% ipython --no-banner

In [1]: import numpy as np

In [2]: np.set_printoptions(precision=2, suppress=True, linewidth=120)

In [3]: def tidy(a):
   ...:     return np.round(a, 2) + 0
   ...: 

In [4]: K = np.load("out3.npy")

In [5]: tidy(K)
Out[5]: 
array([[ 0.46, -0.03,  0.32, -0.01,  0.2 ,  0.1 , -0.05, -0.08, -0.26, -0.04, -0.02, -0.12],
       [-0.03,  0.96,  0.04,  0.02, -0.06,  0.04,  0.05,  0.  , -0.02,  0.11, -0.1 , -0.08],
       [ 0.32,  0.04,  0.51, -0.09, -0.13, -0.05,  0.22, -0.09, -0.14, -0.14,  0.12, -0.05],
       [-0.01,  0.02, -0.09,  0.49, -0.14,  0.08, -0.25,  0.01,  0.  , -0.31, -0.07, -0.23],
       [ 0.2 , -0.06, -0.13, -0.14,  0.71,  0.07,  0.03,  0.04,  0.09,  0.12, -0.23, -0.2 ],
       [ 0.1 ,  0.04, -0.05,  0.08,  0.07,  0.92, -0.01,  0.01,  0.06, -0.05,  0.12,  0.15],
       [-0.05,  0.05,  0.22, -0.25,  0.03, -0.01,  0.59,  0.12,  0.26, -0.19, -0.01,  0.06],
       [-0.08,  0.  , -0.09,  0.01,  0.04,  0.01,  0.12,  0.92, -0.19, -0.05,  0.05, -0.05],
       [-0.26, -0.02, -0.14,  0.  ,  0.09,  0.06,  0.26, -0.19,  0.54, -0.09,  0.08, -0.17],
       [-0.04,  0.11, -0.14, -0.31,  0.12, -0.05, -0.19, -0.05, -0.09,  0.56,  0.24,  0.04],
       [-0.02, -0.1 ,  0.12, -0.07, -0.23,  0.12, -0.01,  0.05,  0.08,  0.24,  0.68, -0.23],
       [-0.12, -0.08, -0.05, -0.23, -0.2 ,  0.15,  0.06, -0.05, -0.17,  0.04, -0.23,  0.65]])

In [6]: left, s, vt = np.linalg.svd(K)

In [7]: tidy(s)
Out[7]: array([1., 1., 1., 1., 1., 1., 1., 1., 0., 0., 0., 0.])

In [8]: np.argmax(s[:-1] / (s[1:] + 1e-6)) + 1
Out[8]: np.int64(8)

In [9]: M2 = left[:, :8] @ np.diag(s[:8]) @ vt[:8]

In [10]: np.linalg.matrix_rank(K, rtol=0.05)
Out[10]: np.int64(8)

In [11]: tidy(np.linalg.norm(K - M2) / np.linalg.norm(K))
Out[11]: np.float64(0.0)

In [12]: tidy(M2)
Out[12]: 
array([[ 0.46, -0.03,  0.32, -0.01,  0.2 ,  0.1 , -0.05, -0.08, -0.26, -0.04, -0.02, -0.12],
       [-0.03,  0.96,  0.04,  0.02, -0.06,  0.04,  0.05,  0.  , -0.02,  0.11, -0.1 , -0.08],
       [ 0.32,  0.04,  0.51, -0.09, -0.13, -0.05,  0.22, -0.09, -0.14, -0.14,  0.12, -0.05],
       [-0.01,  0.02, -0.09,  0.49, -0.14,  0.08, -0.25,  0.01,  0.  , -0.31, -0.07, -0.23],
       [ 0.2 , -0.06, -0.13, -0.14,  0.71,  0.07,  0.03,  0.04,  0.09,  0.12, -0.23, -0.2 ],
       [ 0.1 ,  0.04, -0.05,  0.08,  0.07,  0.92, -0.01,  0.01,  0.06, -0.05,  0.12,  0.15],
       [-0.05,  0.05,  0.22, -0.25,  0.03, -0.01,  0.59,  0.12,  0.26, -0.19, -0.01,  0.06],
       [-0.08,  0.  , -0.09,  0.01,  0.04,  0.01,  0.12,  0.92, -0.19, -0.05,  0.05, -0.05],
       [-0.26, -0.02, -0.14,  0.  ,  0.09,  0.06,  0.26, -0.19,  0.54, -0.09,  0.08, -0.17],
       [-0.04,  0.11, -0.14, -0.31,  0.12, -0.05, -0.19, -0.05, -0.09,  0.56,  0.24,  0.04],
       [-0.02, -0.1 ,  0.12, -0.07, -0.23,  0.12, -0.01,  0.05,  0.08,  0.24,  0.68, -0.23],
       [-0.12, -0.08, -0.05, -0.23, -0.2 ,  0.15,  0.06, -0.05, -0.17,  0.04, -0.23,  0.65]])

In [13]: np.linalg.matrix_rank(K, rtol=0.1)
Out[13]: np.int64(8)

In [14]: np.linalg.cond(K) > 100
Out[14]: np.True_

In [15]: [round(float(x), 2) for x in np.linalg.svd(K, compute_uv=False)[:3]]
Out[15]: [1.0, 1.0, 1.0]

In [16]: M2 = K / np.linalg.norm(K, axis=1, keepdims=True)

In [17]: C2 = M2 @ M2.T

In [18]: np.argwhere(np.triu(np.abs(C2) > 0.95, 1))
Out[18]: array([], shape=(0, 2), dtype=int64)

In [19]: tidy(np.linalg.norm(M2, axis=1))
Out[19]: array([1., 1., 1., 1., 1., 1., 1., 1., 1., 1., 1., 1.])

In [20]: (C2 - 2 * np.eye(12)).round(6).argmax(axis=1)
Out[20]: array([ 2,  9,  0,  5,  0, 11,  8,  6,  6, 10,  9,  5])

In [21]: tidy(np.degrees(np.arccos(np.clip(C2[5, 9], -1, 1))))
Out[21]: np.float64(94.02)

In [22]: w, evecs = np.linalg.eigh(K)

In [23]: x0 = np.array([1, 2, 1, 2, 0, 0, 2, 1, 2, 0, 2, 2])

In [24]: tidy(evecs * np.abs(w) @ evecs.T)
Out[24]: 
array([[ 0.46, -0.03,  0.32, -0.01,  0.2 ,  0.1 , -0.05, -0.08, -0.26, -0.04, -0.02, -0.12],
       [-0.03,  0.96,  0.04,  0.02, -0.06,  0.04,  0.05,  0.  , -0.02,  0.11, -0.1 , -0.08],
       [ 0.32,  0.04,  0.51, -0.09, -0.13, -0.05,  0.22, -0.09, -0.14, -0.14,  0.12, -0.05],
       [-0.01,  0.02, -0.09,  0.49, -0.14,  0.08, -0.25,  0.01,  0.  , -0.31, -0.07, -0.23],
       [ 0.2 , -0.06, -0.13, -0.14,  0.71,  0.07,  0.03,  0.04,  0.09,  0.12, -0.23, -0.2 ],
       [ 0.1 ,  0.04, -0.05,  0.08,  0.07,  0.92, -0.01,  0.01,  0.06, -0.05,  0.12,  0.15],
       [-0.05,  0.05,  0.22, -0.25,  0.03, -0.01,  0.59,  0.12,  0.26, -0.19, -0.01,  0.06],
       [-0.08,  0.  , -0.09,  0.01,  0.04,  0.01,  0.12,  0.92, -0.19, -0.05,  0.05, -0.05],
       [-0.26, -0.02, -0.14,  0.  ,  0.09,  0.06,  0.26, -0.19,  0.54, -0.09,  0.08, -0.17],
       [-0.04,  0.11, -0.14, -0.31,  0.12, -0.05, -0.19, -0.05, -0.09,  0.56,  0.24,  0.04],
       [-0.02, -0.1 ,  0.12, -0.07, -0.23,  0.12, -0.01,  0.05,  0.08,  0.24,  0.68, -0.23],
       [-0.12, -0.08, -0.05, -0.23, -0.2 ,  0.15,  0.06, -0.05, -0.17,  0.04, -0.23,  0.65]])

In [25]: tidy(np.abs(K).sum(axis=1).max()), tidy(np.abs(w).max())
Out[25]: (np.float64(2.03), np.float64(1.0))

In [26]: tidy(np.linalg.eigvalsh(K[1:, 1:]))
Out[26]: array([0.  , 0.  , 0.  , 0.54, 1.  , 1.  , 1.  , 1.  , 1.  , 1.  , 1.  ])

In [27]: tidy(x0 @ K @ x0 / (x0 @ x0)), tidy(w[0]), tidy(w[-1])
Out[27]: (np.float64(0.39), np.float64(0.0), np.float64(1.0))

In [28]: np.linalg.lstsq(K[:-1].T, K[-1])[2]
Out[28]: np.int32(8)

In [29]: np.abs(np.diag(np.linalg.qr(K)[1])) > 1e-9
Out[29]: array([ True,  True,  True,  True,  True,  True,  True,  True, False, False, False, False])

In [30]: m1 = np.loadtxt("arr.csv", delimiter=",")

In [31]: tidy(m1)
Out[31]: 
array([[ 0.7 ,  0.04,  0.3 ,  0.3 ,  0.3 , -0.04,  0.38, -0.04, -0.04,  0.3 , -0.04],
       [ 0.04,  0.99, -0.04, -0.04, -0.04,  0.01, -0.05,  0.01,  0.01, -0.04,  0.01],
       [ 0.3 , -0.04,  0.7 , -0.3 , -0.3 ,  0.04, -0.38,  0.04,  0.04, -0.3 ,  0.04],
       [ 0.3 , -0.04, -0.3 ,  0.7 , -0.3 ,  0.04, -0.38,  0.04,  0.04, -0.3 ,  0.04],
       [ 0.3 , -0.04, -0.3 , -0.3 ,  0.7 ,  0.04, -0.38,  0.04,  0.04, -0.3 ,  0.04],
       [-0.04,  0.01,  0.04,  0.04,  0.04,  0.99,  0.05, -0.01, -0.01,  0.04, -0.01],
       [ 0.38, -0.05, -0.38, -0.38, -0.38,  0.05,  0.51,  0.05,  0.05, -0.38,  0.05],
       [-0.04,  0.01,  0.04,  0.04,  0.04, -0.01,  0.05,  0.99, -0.01,  0.04, -0.01],
       [-0.04,  0.01,  0.04,  0.04,  0.04, -0.01,  0.05, -0.01,  0.99,  0.04, -0.01],
       [ 0.3 , -0.04, -0.3 , -0.3 , -0.3 ,  0.04, -0.38,  0.04,  0.04,  0.7 ,  0.04],
       [-0.04,  0.01,  0.04,  0.04,  0.04, -0.01,  0.05, -0.01, -0.01,  0.04,  0.99]])

In [32]: # columns are unit length and at right angles

In [33]: try:
    ...:     np.linalg.cholesky(m1)
    ...: except np.linalg.LinAlgError as e:
    ...:     print(repr(e))
    ...: 
LinAlgError('Matrix is not positive definite')

In [34]: np.all(np.linalg.eigvalsh(m1) > 0)
Out[34]: np.False_

In [35]: q, Rm = np.linalg.qr(m1)

In [36]: tidy(q)
Out[36]: 
array([[-0.7 , -0.04, -0.3 , -0.3 , -0.3 ,  0.04,  0.38,  0.04,  0.04, -0.3 , -0.04],
       [-0.04, -0.99,  0.04,  0.04,  0.04, -0.01, -0.05, -0.01, -0.01,  0.04,  0.01],
       [-0.3 ,  0.04, -0.7 ,  0.3 ,  0.3 , -0.04, -0.38, -0.04, -0.04,  0.3 ,  0.04],
       [-0.3 ,  0.04,  0.3 , -0.7 ,  0.3 , -0.04, -0.38, -0.04, -0.04,  0.3 ,  0.04],
       [-0.3 ,  0.04,  0.3 ,  0.3 , -0.7 , -0.04, -0.38, -0.04, -0.04,  0.3 ,  0.04],
       [ 0.04, -0.01, -0.04, -0.04, -0.04, -0.99,  0.05,  0.01,  0.01, -0.04, -0.01],
       [-0.38,  0.05,  0.38,  0.38,  0.38, -0.05,  0.51, -0.05, -0.05,  0.38,  0.05],
       [ 0.04, -0.01, -0.04, -0.04, -0.04,  0.01,  0.05, -0.99,  0.01, -0.04, -0.01],
       [ 0.04, -0.01, -0.04, -0.04, -0.04,  0.01,  0.05,  0.01, -0.99, -0.04, -0.01],
       [-0.3 ,  0.04,  0.3 ,  0.3 ,  0.3 , -0.04, -0.38, -0.04, -0.04, -0.7 ,  0.04],
       [ 0.04, -0.01, -0.04, -0.04, -0.04,  0.01,  0.05,  0.01,  0.01, -0.04,  0.99]])

In [37]: q.shape, Rm.shape
Out[37]: ((11, 11), (11, 11))

In [38]: M2 = q / np.linalg.norm(q, axis=1, keepdims=True)

In [39]: C2 = M2 @ M2.T

In [40]: np.argwhere(np.triu(np.abs(C2) > 0.95, 1))
Out[40]: array([], shape=(0, 2), dtype=int64)

In [41]: x0 = np.array([0, 2, -3, 1, 0, 1, 2, 0, -3, -3, -2])

In [42]: 11 - np.linalg.matrix_rank(m1 - np.eye(11), tol=1e-8)
Out[42]: np.int64(10)

In [43]: tidy(np.linalg.inv(m1))
Out[43]: 
array([[ 0.7 ,  0.04,  0.3 ,  0.3 ,  0.3 , -0.04,  0.38, -0.04, -0.04,  0.3 , -0.04],
       [ 0.04,  0.99, -0.04, -0.04, -0.04,  0.01, -0.05,  0.01,  0.01, -0.04,  0.01],
       [ 0.3 , -0.04,  0.7 , -0.3 , -0.3 ,  0.04, -0.38,  0.04,  0.04, -0.3 ,  0.04],
       [ 0.3 , -0.04, -0.3 ,  0.7 , -0.3 ,  0.04, -0.38,  0.04,  0.04, -0.3 ,  0.04],
       [ 0.3 , -0.04, -0.3 , -0.3 ,  0.7 ,  0.04, -0.38,  0.04,  0.04, -0.3 ,  0.04],
       [-0.04,  0.01,  0.04,  0.04,  0.04,  0.99,  0.05, -0.01, -0.01,  0.04, -0.01],
       [ 0.38, -0.05, -0.38, -0.38, -0.38,  0.05,  0.51,  0.05,  0.05, -0.38,  0.05],
       [-0.04,  0.01,  0.04,  0.04,  0.04, -0.01,  0.05,  0.99, -0.01,  0.04, -0.01],
       [-0.04,  0.01,  0.04,  0.04,  0.04, -0.01,  0.05, -0.01,  0.99,  0.04, -0.01],
       [ 0.3 , -0.04, -0.3 , -0.3 , -0.3 ,  0.04, -0.38,  0.04,  0.04,  0.7 ,  0.04],
       [-0.04,  0.01,  0.04,  0.04,  0.04, -0.01,  0.05, -0.01, -0.01,  0.04,  0.99]])

In [44]: [p for p in range(1, 25) if np.allclose(np.linalg.matrix_power(m1, p), np.eye(11))]
Out[44]: [2, 4, 6, 8, 10, 12, 14, 16, 18, 20, 22, 24]
